$ python3 -q
>>> import numpy as np
>>> np.set_printoptions(precision=2, suppress=True, linewidth=100)
>>> def rd(a):
...     return np.round(a, 2) + 0
... 
>>> W0 = np.array([[0.0, -0.9, 0.8, 1.8, -0.2, 0.2, 0.3, -0.5],
...     [0.5, 0.0, 1.3, -0.3, -0.7, 0.5, -0.2, 0.3],
...     [0.8, -1.6, -0.7, 2.4, -1.2, 3.2, -0.4, 1.7],
...     [1.1, -1.0, -0.8, 1.6, -0.1, 1.5, -0.7, 1.8],
...     [-1.1, -0.5, 0.5, 0.9, 0.1, 1.2, 0.7, -0.2],
...     [0.1, -0.4, 2.3, -0.9, -0.3, -0.5, 0.1, -0.9]])
>>> W = np.array([[0, 4, 5, 4],
...     [4, 2, 4, 4],
...     [5, 0, 0, 4],
...     [0, 1, 5, 1],
...     [3, 2, 0, 0],
...     [3, 0, 5, 0],
...     [0, 2, 2, 5],
...     [1, 5, 5, 3]])
>>> c = np.array([2, 2, -2, 0])
>>> hid = np.maximum(W0 @ W + c, 0)
>>> (hid > 0).astype(int)
array([[1, 0, 1, 1],
       [1, 1, 1, 1],
       [0, 1, 1, 0],
       [0, 1, 1, 1],
       [1, 0, 1, 0],
       [1, 0, 0, 1]])
>>> rd((hid > 0).mean(axis=0))
array([0.67, 0.5 , 0.83, 0.67])
>>> W2 = np.array([[-9, 0, 3], [-5, -2, -3], [7, 3, -8], [-9, -9, 7]])
>>> (hid @ W2).round(6).argmax(axis=1)
array([2, 2, 0, 0, 2, 2])
>>> arr = np.load("data.npy")
>>> arr
array([[-1.,  1.,  1.,  1.,  1.],
       [ 1., -1.,  1.,  1.,  1.],
       [ 1.,  1., -1.,  1.,  1.],
       [ 1.,  1.,  1., -1.,  1.],
       [ 1.,  1.,  1.,  1., -1.]])
>>> (arr + arr.T) / 2
array([[-1.,  1.,  1.,  1.,  1.],
       [ 1., -1.,  1.,  1.,  1.],
       [ 1.,  1., -1.,  1.,  1.],
       [ 1.,  1.,  1., -1.,  1.],
       [ 1.,  1.,  1.,  1., -1.]])
>>> arr @ arr
array([[5., 1., 1., 1., 1.],
       [1., 5., 1., 1., 1.],
       [1., 1., 5., 1., 1.],
       [1., 1., 1., 5., 1.],
       [1., 1., 1., 1., 5.]])
>>> rd(np.sort(np.abs(np.linalg.eigvals(arr))))
array([2., 2., 2., 2., 3.])
>>> print(np.allclose(arr, arr.T))
True
>>> rd(np.linalg.matrix_power(arr, 2))
array([[5., 1., 1., 1., 1.],
       [1., 5., 1., 1., 1.],
       [1., 1., 5., 1., 1.],
       [1., 1., 1., 5., 1.],
       [1., 1., 1., 1., 5.]])
>>> print(rd(np.linalg.det(arr)))
48.0
>>> np.trace(arr)
np.float64(-5.0)
>>> rng = np.random.default_rng(927786)
>>> m1 = (rng.random((6, 6)) < 0.3) + np.eye(6)
>>> m1 /= m1.sum(axis=1, keepdims=True)
>>> rd(m1)
array([[1.  , 0.  , 0.  , 0.  , 0.  , 0.  ],
       [0.  , 0.33, 0.  , 0.  , 0.33, 0.33],
       [0.  , 0.  , 0.5 , 0.  , 0.  , 0.5 ],
       [0.  , 0.33, 0.  , 0.33, 0.33, 0.  ],
       [0.33, 0.  , 0.  , 0.33, 0.33, 0.  ],
       [0.25, 0.  , 0.25, 0.  , 0.25, 0.25]])
>>> print(rd(np.linalg.norm(m1, 2)))
1.13
>>> rd(np.linalg.norm(m1[2] - m1[1]))
np.float64(0.71)
>>> rd(m1[2] @ m1[1])
np.float64(0.17)
>>> O, vecs = np.linalg.qr(m1[:, :5])[0], np.linalg.qr(m1[:, 5:])[0]
>>> s = np.linalg.svd(O.T @ vecs, compute_uv=False)
>>> rd(np.degrees(np.arccos(s.clip(0, 1))))
array([12.95])
>>> (s > 0.9).sum()
np.int64(1)
>>> rd(np.linalg.norm(O @ O.T - vecs @ vecs.T, 2))
np.float64(1.0)
>>> f = np.array([2, 2, -1, 1, -1, -2])
>>> B = m1 + np.outer(f, np.eye(6)[5])
>>> np.linalg.matrix_rank(B - m1)
np.int64(1)
>>> np.linalg.matrix_rank(np.linalg.inv(B) - np.linalg.inv(m1), tol=1e-8)
np.int64(1)
>>> gram = m1.T @ m1
>>> (m1 @ m1.T).shape
(6, 6)
>>> rd(np.linalg.svd(m1, compute_uv=False) ** 2)
array([1.27, 0.78, 0.52, 0.13, 0.04, 0.01])
>>> np.linalg.matrix_rank(gram)
np.int64(6)
>>> print(rd(np.diag(gram)))
[1.17 0.22 0.31 0.22 0.4  0.42]
>>> rd(np.trace(gram)), (m1 ** 2).sum()
(np.float64(2.75), np.float64(2.75))
>>> rd(np.linalg.eigvalsh(gram)[::-1])
array([1.27, 0.78, 0.52, 0.13, 0.04, 0.01])
>>> F = np.load("a.npy")
>>> F
array([[ 3, -1, -2,  1],
       [ 1,  3, -1, -2],
       [-2,  1,  3, -1],
       [-1, -2,  1,  3]])
>>> rd(np.sort(np.abs(np.fft.fft(F[0])))), rd(np.sort(np.linalg.svd(F, compute_uv=False)))
(array([1.  , 1.  , 5.39, 5.39]), array([1.  , 1.  , 5.39, 5.39]))
>>> (F @ F)[0]
array([ 11, -10, -10,  10])
>>> x0 = np.array([-2, 3, -1, 0])
>>> target = F @ x0
>>> target
array([-7,  8,  4, -5])
>>> rd(np.linalg.solve(F, target + F[:, 0]))
array([-1.,  3., -1.,  0.])
>>> rd(np.linalg.solve(F, target))
array([-2.,  3., -1.,  0.])
>>> rd(np.linalg.solve(F.T, F[0]))
array([1., 0., 0., 0.])
>>> B = F + rng.integers(-2, 3, (4, 2)) @ rng.integers(-2, 3, (2, 4))
>>> B
array([[ 7,  5, -4, -3],
       [ 1,  3, -1, -2],
       [-2,  3, -1, -1],
       [ 1,  2, -2,  1]])
>>> B - F
array([[ 4,  6, -2, -4],
       [ 0,  0,  0,  0],
       [ 0,  2, -4,  0],
       [ 2,  4, -3, -2]])
>>> rd(np.linalg.svd(B - F, compute_uv=False))
array([10.53,  3.75,  0.  ,  0.  ])
>>> print(np.linalg.matrix_rank(B - F, tol=1e-8))
2
>>> np.abs(B - F).sum(axis=1)
array([16,  0,  6, 11])
>>> B = F / np.sqrt((F ** 2).mean(axis=1, keepdims=True))
>>> rd(B[2])
array([-1.03,  0.52,  1.55, -0.52])
>>> np.linalg.matrix_rank(B) == np.linalg.matrix_rank(F)
np.True_
>>> print(rd(np.linalg.norm(B, axis=1)))
[2. 2. 2. 2.]
>>> ang = np.radians(15)
>>> R = np.eye(4)
>>> R[0, 0] = R[2, 2] = np.cos(ang)
>>> R[0, 2], R[2, 0] = -np.sin(ang), np.sin(ang)
>>> rd(R)
array([[ 0.97,  0.  , -0.26,  0.  ],
       [ 0.  ,  1.  ,  0.  ,  0.  ],
       [ 0.26,  0.  ,  0.97,  0.  ],
       [ 0.  ,  0.  ,  0.  ,  1.  ]])
>>> B = F @ R.T
>>> rd(np.linalg.svd(F, compute_uv=False)), rd(np.linalg.svd(B, compute_uv=False))
(array([5.39, 5.39, 1.  , 1.  ]), array([5.39, 5.39, 1.  , 1.  ]))
>>> rd(np.abs(B - F).max(axis=0))
array([0.71, 0.  , 0.84, 0.  ])
>>> rd(B)
array([[ 3.42, -1.  , -1.16,  1.  ],
       [ 1.22,  3.  , -0.71, -2.  ],
       [-2.71,  1.  ,  2.38, -1.  ],
       [-1.22, -2.  ,  0.71,  3.  ]])
>>> O, _ = np.linalg.qr(np.array([[0.2, 0.2, 0.3, 0.6, -1.1, -0.9, 0.1, -1.1],
...     [0.1, -0.5, -0.1, 1.1, -2.2, 1.5, 1.2, 1.1],
...     [0.4, 0.1, 0.9, -1.4, -0.6, -1.1, -2.2, 0.0],
...     [0.1, 0.8, -1.3, 0.0, 0.5, -0.1, 1.2, -0.8],
...     [-0.3, 0.2, -0.1, -2.4, 0.7, 2.0, -0.9, 0.9],
...     [0.3, -0.2, 1.8, 0.8, 1.4, 2.2, 0.1, 0.2],
...     [-0.6, -0.9, 0.3, 0.0, -0.8, 0.3, 1.3, -0.8],
...     [0.4, -1.7, -0.3, -0.2, 1.0, 1.0, 0.8, 0.6]]))
>>> data = 3 * O
>>> rd(data)
array([[-0.63,  0.32, -0.29,  0.5 , -1.03,  0.33, -1.22,  2.35],
       [-0.31, -0.67,  0.32,  0.94, -1.85, -1.92,  0.31, -0.53],
       [-1.25,  0.23, -0.88, -1.58, -1.38,  0.76, -0.58, -1.14],
       [-0.31,  1.13,  1.54,  0.09,  0.52, -0.64, -1.99, -0.78],
       [ 0.94,  0.21, -0.14, -2.14,  0.08, -1.63, -0.04,  0.91],
       [-0.94, -0.21, -2.03,  0.56,  1.32, -1.16, -0.71, -0.22],
       [ 1.88, -1.38, -0.6 ,  0.18, -0.42,  0.45, -1.6 , -0.5 ],
       [-1.25, -2.26,  1.08, -0.68,  0.66,  0.05, -0.28,  0.39]])
>>> t3 = np.stack([data, -2 * data, data[::-1]])
>>> print(np.linalg.matrix_rank(t3.reshape(3, -1)))
2
>>> print(rd(np.linalg.norm(t3, axis=(1, 2))))
[ 8.49 16.97  8.49]
>>> K = np.array([[0.6, -1.0, -1.8, 0.6, 0.0],
...     [0.6, -1.8, 2.0, 1.5, 0.9],
...     [0.4, 0.2, 0.3, -1.0, -0.8],
...     [3.3, -0.7, 0.1, 0.1, 0.4],
...     [0.7, 0.8, 0.4, -1.4, 1.2],
...     [-1.1, -0.7, 0.1, -0.9, 0.9],
...     [0.6, -1.1, 0.1, -1.1, -2.6],
...     [1.0, 1.4, -0.7, -0.6, -0.3],
...     [1.0, 0.2, 0.4, 1.3, 0.1],
...     [6.5, 2.0, 0.0, -1.0, 2.5],
...     [1.1, 0.8, 0.7, 0.2, 0.5],
...     [-0.3, -0.6, -0.3, -0.2, -0.2]])
>>> gram = np.cov(K, rowvar=False)
>>> rd(K.std(axis=0))
array([1.87, 1.08, 0.85, 0.92, 1.18])
>>> np.argwhere(np.triu(np.abs(np.corrcoef(K.T)) > 0.8, 1))
array([], shape=(0, 2), dtype=int64)
>>> rd(np.linalg.eigvalsh(gram)[::-1])
array([4.86, 1.44, 1.03, 0.61, 0.4 ])
>>> print(gram.shape)
(5, 5)
>>> rd(gram)
array([[ 3.83,  1.18, -0.02, -0.18,  1.22],
       [ 1.18,  1.28, -0.16, -0.48,  0.58],
       [-0.02, -0.16,  0.78,  0.21,  0.21],
       [-0.18, -0.48,  0.21,  0.93,  0.1 ],
       [ 1.22,  0.58,  0.21,  0.1 ,  1.52]])
>>> rd(np.corrcoef(K[:, 4], K[:, 2])[0, 1])
np.float64(0.19)
>>> rd(np.median(K, axis=0))
array([ 0.65, -0.2 ,  0.1 , -0.4 ,  0.25])
>>> rd(np.polyfit(K[:, 4], K[:, 2], 1))
array([0.14, 0.08])
>>> B = gram + rng.integers(-2, 3, (5, 1)) @ rng.integers(-2, 3, (1, 5))
>>> rd(B)
array([[ 5.83,  1.18,  1.98,  3.82,  3.22],
       [ 0.18,  1.28, -1.16, -2.48, -0.42],
       [ 0.98, -0.16,  1.78,  2.21,  1.21],
       [ 1.82, -0.48,  2.21,  4.93,  2.1 ],
       [-0.78,  0.58, -1.79, -3.9 , -0.48]])
>>> np.abs(B - gram).sum(axis=1)
array([10.,  5.,  5., 10., 10.])
>>> rd(np.linalg.svd(B - gram, compute_uv=False))
array([9.9, 0. , 0. , 0. , 0. ])
>>> B = np.c_[K[:, :4] @ np.array([[0, 3, 3, 0], [0, 3, 1, 1], [2, 3, 0, 1], [2, 2, 0, 0]]), np.array([-2, 2, 1, -3, -1, 0, -2, -1, 1, 2, 0, 0])]
>>> rd(B)
array([[-2.4, -5.4,  0.8, -2.8, -2. ],
       [ 7. ,  5.4,  0. ,  0.2,  2. ],
       [-1.4,  0.7,  1.4,  0.5,  1. ],
       [ 0.4,  8.3,  9.2, -0.6, -3. ],
       [-2. ,  2.9,  2.9,  1.2, -1. ],
       [-1.6, -6.9, -4. , -0.6,  0. ],
       [-2. , -3.4,  0.7, -1. , -2. ],
       [-2.6,  3.9,  4.4,  0.7, -1. ],
       [ 3.4,  7.4,  3.2,  0.6,  1. ],
       [-2. , 23.5, 21.5,  2. ,  2. ],
       [ 1.8,  8.2,  4.1,  1.5,  0. ],
       [-1. , -4. , -1.5, -0.9,  0. ]])
>>> np.linalg.matrix_rank(np.c_[K, B])
np.int64(6)
>>> np.linalg.matrix_rank(B)
np.int64(5)
>>> rd(np.linalg.lstsq(K, B[:, 0])[0])
array([0., 0., 2., 2., 0.])
>>> print(rd(np.linalg.norm(np.linalg.qr(K)[0].T @ B, axis=0) ** 2 / ((B ** 2).sum(axis=0) + 1e-12)))
[1.   1.   1.   1.   0.51]
>>> rd(np.linalg.norm(B - K @ np.linalg.lstsq(K, B)[0], axis=0))
array([0.  , 0.  , 0.  , 0.  , 3.78])
>>> lab = K[:, 3] > np.median(K[:, 3])
>>> f = K[lab].mean(axis=0) - K[~lab].mean(axis=0)
>>> rd(f)
array([-0.3 , -0.95,  0.15,  1.58,  0.13])
>>> print(((K - K.mean(axis=0)) @ f > 0).astype(int))
[1 1 0 1 0 1 0 0 1 0 1 1]
>>> print(lab.astype(int))
[1 1 0 1 0 0 0 0 1 0 1 1]
>>> B = K / np.sqrt((K ** 2).mean(axis=1, keepdims=True))
>>> np.linalg.matrix_rank(K - K.mean(axis=1, keepdims=True))
np.int64(4)
>>> np.linalg.matrix_rank(B) == np.linalg.matrix_rank(K)
np.True_
>>> rd(np.linalg.norm(B, axis=1))
array([2.24, 2.24, 2.24, 2.24, 2.24, 2.24, 2.24, 2.24, 2.24, 2.24, 2.24, 2.24])
>>> rd(B[5])
array([-1.35, -0.86,  0.12, -1.1 ,  1.1 ])
>>> M = np.array([[0.24, 0.66, 1.14],
...     [2.11, 0.64, 1.42],
...     [2.26, 1.46, -0.86],
...     [-1.71, 5.98, -0.12],
...     [-3.05, -1.17, -0.59],
...     [-0.43, -0.44, -1.24],
...     [-2.4, 0.35, -0.69],
...     [2.45, -1.54, -0.21],
...     [0.66, -1.18, -0.32],
...     [-0.25, -4.33, -0.36],
...     [-0.3, -2.66, -1.05],
...     [0.65, -0.74, 0.43],
...     [0.07, -1.54, -0.72],
...     [-0.17, -1.24, -0.4],
...     [0.24, -0.09, 0.35],
...     [4.22, 4.97, -0.7],
...     [3.27, -0.39, -1.17],
...     [-0.04, 0.85, 0.18],
...     [1.58, 0.88, -0.3],
...     [1.98, -2.13, -0.93],
...     [0.94, -2.32, -0.02]])
>>> hat = M @ np.linalg.solve(M.T @ M, M.T)
>>> rd(hat @ M[:, 0])
array([ 0.24,  2.11,  2.26, -1.71, -3.05, -0.43, -2.4 ,  2.45,  0.66, -0.25, -0.3 ,  0.65,  0.07,
       -0.17,  0.24,  4.22,  3.27, -0.04,  1.58,  1.98,  0.94])
>>> print(rd(np.diag(hat)))
[0.12 0.27 0.14 0.42 0.18 0.14 0.15 0.12 0.02 0.17 0.14 0.04 0.06 0.02 0.01 0.48 0.24 0.01 0.05
 0.15 0.07]
>>> lab = M[:, 2] > np.median(M[:, 2])
>>> f = M[lab].mean(axis=0) - M[~lab].mean(axis=0)
>>> rd((((M - M.mean(axis=0)) @ f > 0) == lab).mean())
np.float64(0.76)
>>> B = K + rng.integers(-2, 3, (12, 1)) @ rng.integers(-2, 3, (1, 5))
>>> rd(B)
array([[-3.4, -3. ,  0.2, -1.4, -2. ],
       [-1.4, -2.8,  3. ,  0.5, -0.1],
       [ 2.4,  1.2, -0.7,  0. ,  0.2],
       [ 5.3,  0.3, -0.9,  1.1,  1.4],
       [ 4.7,  2.8, -1.6,  0.6,  3.2],
       [-1.1, -0.7,  0.1, -0.9,  0.9],
       [-1.4, -2.1,  1.1, -2.1, -3.6],
       [ 1. ,  1.4, -0.7, -0.6, -0.3],
       [ 3. ,  1.2, -0.6,  2.3,  1.1],
       [ 2.5,  0. ,  2. , -3. ,  0.5],
       [ 1.1,  0.8,  0.7,  0.2,  0.5],
       [-4.3, -2.6,  1.7, -2.2, -2.2]])
>>> print(np.linalg.matrix_rank(B - K, tol=1e-8))
1
>>> rd(np.linalg.svd(B - K, compute_uv=False))
array([12.96,  0.  ,  0.  ,  0.  ,  0.  ])
>>> print(np.abs(B - K).sum(axis=1))
[12.  6.  6.  6. 12.  0.  6.  0.  6. 12.  0. 12.]
>>> rd(B - K)
array([[-4., -2.,  2., -2., -2.],
       [-2., -1.,  1., -1., -1.],
       [ 2.,  1., -1.,  1.,  1.],
       [ 2.,  1., -1.,  1.,  1.],
       [ 4.,  2., -2.,  2.,  2.],
       [ 0.,  0.,  0.,  0.,  0.],
       [-2., -1.,  1., -1., -1.],
       [ 0.,  0.,  0.,  0.,  0.],
       [ 2.,  1., -1.,  1.,  1.],
       [-4., -2.,  2., -2., -2.],
       [ 0.,  0.,  0.,  0.,  0.],
       [-4., -2.,  2., -2., -2.]])
>>> cen = (M - M.mean(axis=0)) / M.std(axis=0)
>>> rd(cen.std(axis=0))
array([1., 1., 1.])
>>> c = np.linalg.lstsq(np.delete(cen, 0, axis=1), cen[:, 0])[0]
>>> rd(c)
array([ 0.14, -0.02])
>>> print(np.abs(c).argmax())
0
>>> X = np.load("run5.npy")
>>> rd(X)
array([[ 0.87,  0.  ,  0.  ,  0.  ,  0.  ,  0.5 ,  0.  ],
       [ 0.  ,  1.  ,  0.  ,  0.  ,  0.  ,  0.  ,  0.  ],
       [ 0.  ,  0.  ,  1.  ,  0.  ,  0.  ,  0.  ,  0.  ],
       [ 0.  ,  0.  ,  0.  ,  1.  ,  0.  ,  0.  ,  0.  ],
       [ 0.  ,  0.  ,  0.  ,  0.  ,  1.  ,  0.  ,  0.  ],
       [-0.5 ,  0.  ,  0.  ,  0.  ,  0.  ,  0.87,  0.  ],
       [ 0.  ,  0.  ,  0.  ,  0.  ,  0.  ,  0.  ,  1.  ]])
>>> x0 = np.array([-3, 3, -1, -2, -2, 3, 3])
>>> 7 - np.linalg.matrix_rank(X - np.eye(7), tol=1e-8)
np.int64(5)
>>> rd(np.abs(np.linalg.eigvals(X)))
array([1., 1., 1., 1., 1., 1., 1.])
>>> O, R = np.linalg.qr(X)
>>> np.trace(O @ O.T)
np.float64(7.0)
>>> print(rd(O @ R))
[[ 0.87  0.    0.    0.    0.    0.5   0.  ]
 [ 0.    1.    0.    0.    0.    0.    0.  ]
 [ 0.    0.    1.    0.    0.    0.    0.  ]
 [ 0.    0.    0.    1.    0.    0.    0.  ]
 [ 0.    0.    0.    0.    1.    0.    0.  ]
 [-0.5   0.    0.    0.    0.    0.87  0.  ]
 [ 0.    0.    0.    0.    0.    0.    1.  ]]
>>> rd(O.T @ O)
array([[1., 0., 0., 0., 0., 0., 0.],
       [0., 1., 0., 0., 0., 0., 0.],
       [0., 0., 1., 0., 0., 0., 0.],
       [0., 0., 0., 1., 0., 0., 0.],
       [0., 0., 0., 0., 1., 0., 0.],
       [0., 0., 0., 0., 0., 1., 0.],
       [0., 0., 0., 0., 0., 0., 1.]])
>>> rd(O)
array([[-0.87,  0.  ,  0.  ,  0.  ,  0.  ,  0.5 ,  0.  ],
       [ 0.  ,  1.  ,  0.  ,  0.  ,  0.  ,  0.  ,  0.  ],
       [ 0.  ,  0.  ,  1.  ,  0.  ,  0.  ,  0.  ,  0.  ],
       [ 0.  ,  0.  ,  0.  ,  1.  ,  0.  ,  0.  ,  0.  ],
       [ 0.  ,  0.  ,  0.  ,  0.  ,  1.  ,  0.  ,  0.  ],
       [ 0.5 ,  0.  ,  0.  ,  0.  ,  0.  ,  0.87,  0.  ],
       [ 0.  ,  0.  ,  0.  ,  0.  ,  0.  ,  0.  ,  1.  ]])
>>> rd(R)
array([[-1.,  0.,  0.,  0.,  0.,  0.,  0.],
       [ 0.,  1.,  0.,  0.,  0.,  0.,  0.],
       [ 0.,  0.,  1.,  0.,  0.,  0.,  0.],
       [ 0.,  0.,  0.,  1.,  0.,  0.,  0.],
       [ 0.,  0.,  0.,  0.,  1.,  0.,  0.],
       [ 0.,  0.,  0.,  0.,  0.,  1.,  0.],
       [ 0.,  0.,  0.,  0.,  0.,  0.,  1.]])
>>> O.shape, R.shape
((7, 7), (7, 7))
>>> print(np.allclose(R.T @ R, X.T @ X))
True
